$ python3 -q
>>> import numpy as np
>>> np.set_printoptions(precision=1, suppress=True, linewidth=140, floatmode="fixed")
>>> M2 = np.array([[3, -5], [-2, -5]])
>>> basis = np.array([[2, 2, 3, 2], [2, 0, 2, 1], [2, 1, 1, 0], [2, 0, 0, 2]])
>>> F = np.block([[M2, np.array([[0, 1, 3, 4], [2, 0, 4, 4]])], [np.zeros((4, 2)), basis]])
>>> print(F)
[[ 3.0 -5.0  0.0  1.0  3.0  4.0]
 [-2.0 -5.0  2.0  0.0  4.0  4.0]
 [ 0.0  0.0  2.0  2.0  3.0  2.0]
 [ 0.0  0.0  2.0  0.0  2.0  1.0]
 [ 0.0  0.0  2.0  1.0  1.0  0.0]
 [ 0.0  0.0  2.0  0.0  0.0  2.0]]
>>> f, g = F[4], F[2]
>>> print(f @ g)
9.0
>>> print(f @ f)
6.0
>>> pr = (f @ g) / (f @ f) * f
>>> print(round(np.linalg.norm(f + g) ** 2 + np.linalg.norm(f - g) ** 2, 1))
54.0
>>> print(pr)
[0.0 0.0 3.0 1.5 1.5 0.0]
>>> print(g - pr)
[ 0.0  0.0 -1.0  0.5  1.5  2.0]
>>> x = np.array([-4, 4, 5, -7, 7, 7])
>>> h = np.maximum(F @ x, 0)
>>> print(np.maximum(F @ (3 * x), 0))
[ 30.0 162.0  93.0  93.0  30.0  72.0]
>>> print(np.maximum(F @ x, 0) - np.maximum(-F @ x, 0))
[10.0 54.0 31.0 31.0 10.0 24.0]
>>> print(F.T @ h)
[ -78.0 -320.0  300.0   82.0  411.0  397.0]
>>> print(np.flatnonzero(h > 1e-9))
[0 1 2 3 4 5]
>>> E = np.loadtxt("m.csv", delimiter=",")
>>> print(E)
[[ 0.2  0.0  0.0 -1.0  0.0  0.0]
 [ 0.0  1.0  0.0  0.0  0.0  0.0]
 [ 0.0  0.0  1.0  0.0  0.0  0.0]
 [ 1.0  0.0  0.0  0.2  0.0  0.0]
 [ 0.0  0.0  0.0  0.0  1.0  0.0]
 [ 0.0  0.0  0.0  0.0  0.0  1.0]]
>>> M2 = E / np.sqrt((E ** 2).mean(axis=1, keepdims=True))
>>> print(np.linalg.matrix_rank(M2) == np.linalg.matrix_rank(E))
True
>>> print(M2[3])
[2.4 0.0 0.0 0.5 0.0 0.0]
>>> m1 = np.loadtxt("sample3.csv", delimiter=",")
>>> print(m1)
[[4.0 1.0 1.0 1.0 1.0]
 [1.0 4.0 1.0 1.0 1.0]
 [1.0 1.0 4.0 1.0 1.0]
 [1.0 1.0 1.0 4.0 1.0]
 [1.0 1.0 1.0 1.0 4.0]]
>>> M2 = np.array([[0, 2, 0], [-2, -1, -1]])
>>> basis = np.kron(M2, m1)
>>> print(np.linalg.matrix_rank(basis))
10
>>> print(round(float(np.linalg.norm(basis, 2)), 1), np.round(np.linalg.norm(M2, 2) * np.linalg.norm(m1, 2), 1))
21.5 21.5
>>> print(basis)
[[ 0.0  0.0  0.0  0.0  0.0  8.0  2.0  2.0  2.0  2.0  0.0  0.0  0.0  0.0  0.0]
 [ 0.0  0.0  0.0  0.0  0.0  2.0  8.0  2.0  2.0  2.0  0.0  0.0  0.0  0.0  0.0]
 [ 0.0  0.0  0.0  0.0  0.0  2.0  2.0  8.0  2.0  2.0  0.0  0.0  0.0  0.0  0.0]
 [ 0.0  0.0  0.0  0.0  0.0  2.0  2.0  2.0  8.0  2.0  0.0  0.0  0.0  0.0  0.0]
 [ 0.0  0.0  0.0  0.0  0.0  2.0  2.0  2.0  2.0  8.0  0.0  0.0  0.0  0.0  0.0]
 [-8.0 -2.0 -2.0 -2.0 -2.0 -4.0 -1.0 -1.0 -1.0 -1.0 -4.0 -1.0 -1.0 -1.0 -1.0]
 [-2.0 -8.0 -2.0 -2.0 -2.0 -1.0 -4.0 -1.0 -1.0 -1.0 -1.0 -4.0 -1.0 -1.0 -1.0]
 [-2.0 -2.0 -8.0 -2.0 -2.0 -1.0 -1.0 -4.0 -1.0 -1.0 -1.0 -1.0 -4.0 -1.0 -1.0]
 [-2.0 -2.0 -2.0 -8.0 -2.0 -1.0 -1.0 -1.0 -4.0 -1.0 -1.0 -1.0 -1.0 -4.0 -1.0]
 [-2.0 -2.0 -2.0 -2.0 -8.0 -1.0 -1.0 -1.0 -1.0 -4.0 -1.0 -1.0 -1.0 -1.0 -4.0]]
